>>> import numpy as np
>>> from numpy import linalg as LA
>>> np.set_printoptions(suppress=True, linewidth=100)
>>> E = np.load("x.npy")
>>> E
array([[ 0.   ,  0.3  , -2.3  ],
       [-1.2  , -0.3  , -0.3  ],
       [-0.4  , -1.   , -0.4  ],
       [-1.183, -0.238, -0.277]])
>>> M2 = np.array([[5, 2, -2], [0, 1, -2]])
>>> W2 = np.kron(M2, E)
>>> LA.matrix_rank(W2)
np.int64(6)
>>> round(LA.norm(W2, 2), 3), round(LA.norm(M2, 2) * LA.norm(E, 2), 3)
(np.float64(14.18), np.float64(14.18))
>>> hat = E @ LA.solve(E.T @ E, E.T)
>>> np.round(LA.eigvalsh(hat), 3) + 0
array([0., 1., 1., 1.])
>>> np.round(np.diag(hat), 3)
array([1.   , 0.497, 0.998, 0.505])
>>> np.round((np.eye(4) - hat) @ E, 3) + 0
array([[0., 0., 0.],
       [0., 0., 0.],
       [0., 0., 0.],
       [0., 0., 0.]])
>>> LA.matrix_rank(np.eye(4) - hat)
np.int64(1)
>>> np.trace(hat)
np.float64(3.0)
>>> np.allclose(hat @ hat, hat)
True
>>> hat.round(3) + 0
array([[ 1.   ,  0.   ,  0.   ,  0.   ],
       [ 0.   ,  0.497,  0.032,  0.499],
       [ 0.   ,  0.032,  0.998, -0.032],
       [ 0.   ,  0.499, -0.032,  0.505]])
>>> M2 = E / np.sqrt((E ** 2).mean(axis=1, keepdims=True))
>>> np.round(E - E.mean(axis=1, keepdims=True), 3)
array([[ 0.667,  0.967, -1.633],
       [-0.6  ,  0.3  ,  0.3  ],
       [ 0.2  , -0.4  ,  0.2  ],
       [-0.617,  0.328,  0.289]])
>>> M2[2].round(3)
array([-0.603, -1.508, -0.603])
>>> np.round(LA.norm(M2, axis=1), 3)
array([1.732, 1.732, 1.732, 1.732])
>>> LA.matrix_rank(M2) == LA.matrix_rank(E)
np.True_
>>> LA.matrix_rank(E - E.mean(axis=1, keepdims=True))
np.int64(2)
>>> arr = np.array([[0, 1, 0], [1, 0, 0], [0, 0, 0]])
>>> # 2 blocks once reordered
>>> ev, evecs = LA.eigh(arr)
>>> (ev > 1e-8).sum(), (ev < -1e-8).sum()
(np.int64(1), np.int64(1))
>>> np.round(LA.eigvalsh(arr + 5 * np.eye(3)), 3)
array([4., 5., 6.])
>>> np.unique(ev.round(6) + 0, return_counts=True)[1]
array([1, 1, 1])
>>> np.round(evecs @ np.diag(ev) @ evecs.T, 3) + 0
array([[0., 1., 0.],
       [1., 0., 0.],
       [0., 0., 0.]])
>>> np.round(evecs.T @ arr @ evecs, 3) + 0
array([[-1.,  0.,  0.],
       [ 0.,  0.,  0.],
       [ 0.,  0.,  1.]])
>>> np.round(LA.svd(arr, compute_uv=False), 3)
array([1., 1., 0.])
>>> ev
array([-1.,  0.,  1.])
>>> ev.sum(), np.trace(arr)
(np.float64(0.0), np.int64(0))
>>> np.round(LA.det(arr[::-1]), 3)
np.float64(0.0)
>>> np.poly(arr)
array([ 1.,  0., -1.,  0.])
>>> round(LA.det(2 * arr), 3), round(LA.det(arr), 3)
(np.float64(0.0), np.float64(0.0))
>>> np.einsum("ij,ji->", arr, arr)
np.int64(2)
>>> G = arr.T @ arr
>>> np.diag(G)
array([1, 1, 0])
>>> LA.matrix_rank(G)
np.int64(2)
>>> np.round(LA.eigvalsh(G)[::-1], 3)
array([1., 1., 0.])
>>> np.allclose(G, G.T)
True
>>> W = np.array([[-5, -7], [9, 7], [2, -6]])
>>> beta = np.array([3, -4])
>>> act = np.maximum(arr @ W + beta, 0)
>>> LA.matrix_rank(act)
np.int64(2)
>>> W2 = np.array([[-3, 3, -3], [2, -3, -2]])
>>> act @ W2
array([[-30,  27, -42],
       [  0,   0,   0],
       [ -9,   9,  -9]])
>>> W @ W2
array([[  1,   6,  29],
       [-13,   6, -41],
       [-18,  24,   6]])
>>> (act @ W2).round(6).argmax(axis=1)
array([1, 0, 1])
